$ python3 -q
>>> import numpy as np
>>> np.set_printoptions(precision=2, suppress=True, linewidth=120, sign=" ")
>>> mat = np.load("run19.npy")
>>> mat
array([[ 0,  0,  0,  0,  1,  1,  0,  0,  0,  0,  0,  1,  1,  1,  0],
       [ 0,  0,  0,  0,  0,  0,  1,  1,  0,  0,  1,  0,  0,  0,  0],
       [ 0,  0,  0,  0,  0,  0,  0,  0,  1,  0,  0,  0,  0,  0,  0],
       [ 0,  0,  0,  0,  0,  0,  0,  0,  1,  1,  0,  0,  0,  0,  0],
       [ 1,  0,  0,  0,  0,  1,  0,  0,  0,  0,  0,  1,  1,  1,  1],
       [ 1,  0,  0,  0,  1,  0,  0,  0,  0,  0,  0,  1,  0,  1,  1],
       [ 0,  1,  0,  0,  0,  0,  0,  1,  0,  0,  1,  0,  0,  0,  0],
       [ 0,  1,  0,  0,  0,  0,  1,  0,  0,  0,  1,  0,  0,  0,  0],
       [ 0,  0,  1,  1,  0,  0,  0,  0,  0,  1,  0,  0,  0,  0,  0],
       [ 0,  0,  0,  1,  0,  0,  0,  0,  1,  0,  0,  0,  0,  0,  0],
       [ 0,  1,  0,  0,  0,  0,  1,  1,  0,  0,  0,  0,  0,  0,  0],
       [ 1,  0,  0,  0,  1,  1,  0,  0,  0,  0,  0,  0,  1,  1,  1],
       [ 1,  0,  0,  0,  1,  0,  0,  0,  0,  0,  0,  1,  0,  1,  1],
       [ 1,  0,  0,  0,  1,  1,  0,  0,  0,  0,  0,  1,  1,  0,  1],
       [ 0,  0,  0,  0,  1,  1,  0,  0,  0,  0,  0,  1,  1,  1,  0]])
>>> # 3 blocks once reordered
>>> round(float(np.linalg.det(mat)), 2)
0.0
>>> np.round(np.sort(np.linalg.eigvals(mat).real), 2) + 0
array([-2.  , -1.48, -1.46, -1.  , -1.  , -1.  , -1.  , -1.  , -1.  ,  0.  ,  0.  ,  0.31,  2.17,  3.  ,  5.46])
